>>> import numpy as np
>>> np.set_printoptions(precision=3, suppress=True, linewidth=200, floatmode="fixed")
>>> def tidy(a):
...     return np.round(a, 3) + 0
... 
>>> K = np.load("arr.npy")
>>> print(tidy(K))
[[0.286 0.000 0.143 0.000 0.000 0.143 0.000 0.000 0.143 0.143 0.143 0.000 0.000]
 [0.250 0.500 0.250 0.000 0.000 0.000 0.000 0.000 0.000 0.000 0.000 0.000 0.000]
 [0.167 0.000 0.167 0.000 0.000 0.000 0.167 0.000 0.000 0.167 0.167 0.167 0.000]
 [0.200 0.000 0.000 0.200 0.200 0.000 0.000 0.200 0.000 0.000 0.200 0.000 0.000]
 [0.000 0.167 0.000 0.000 0.333 0.167 0.000 0.000 0.000 0.000 0.000 0.167 0.167]
 [0.000 0.000 0.000 0.000 0.000 0.333 0.333 0.333 0.000 0.000 0.000 0.000 0.000]
 [0.000 0.000 0.250 0.000 0.250 0.000 0.250 0.000 0.000 0.000 0.250 0.000 0.000]
 [0.000 0.167 0.000 0.167 0.000 0.000 0.000 0.167 0.167 0.000 0.167 0.167 0.000]
 [0.000 0.000 0.000 0.250 0.250 0.000 0.000 0.000 0.250 0.250 0.000 0.000 0.000]
 [0.167 0.000 0.167 0.000 0.000 0.000 0.167 0.167 0.000 0.333 0.000 0.000 0.000]
 [0.167 0.000 0.000 0.167 0.000 0.000 0.167 0.167 0.000 0.000 0.167 0.000 0.167]
 [0.000 0.000 0.000 0.000 0.000 0.000 0.000 0.000 0.000 0.000 0.000 1.000 0.000]
 [0.000 0.000 0.000 0.000 0.000 0.333 0.000 0.000 0.000 0.000 0.000 0.000 0.667]]
>>> # a transition matrix
>>> print(tidy(K.sum(axis=1)))
[1.000 1.000 1.000 1.000 1.000 1.000 1.000 1.000 1.000 1.000 1.000 1.000 1.000]
>>> p = np.eye(13)[7]
>>> for _ in range(4):
...     p = p @ K
...     print(p.round(3))
... 
[0.000 0.167 0.000 0.167 0.000 0.000 0.000 0.167 0.167 0.000 0.167 0.167 0.000]
[0.103 0.111 0.042 0.131 0.075 0.000 0.028 0.089 0.069 0.042 0.089 0.194 0.028]
[0.112 0.083 0.063 0.073 0.075 0.036 0.036 0.063 0.047 0.053 0.084 0.229 0.046]
[0.101 0.064 0.065 0.051 0.060 0.056 0.054 0.060 0.038 0.056 0.075 0.262 0.057]
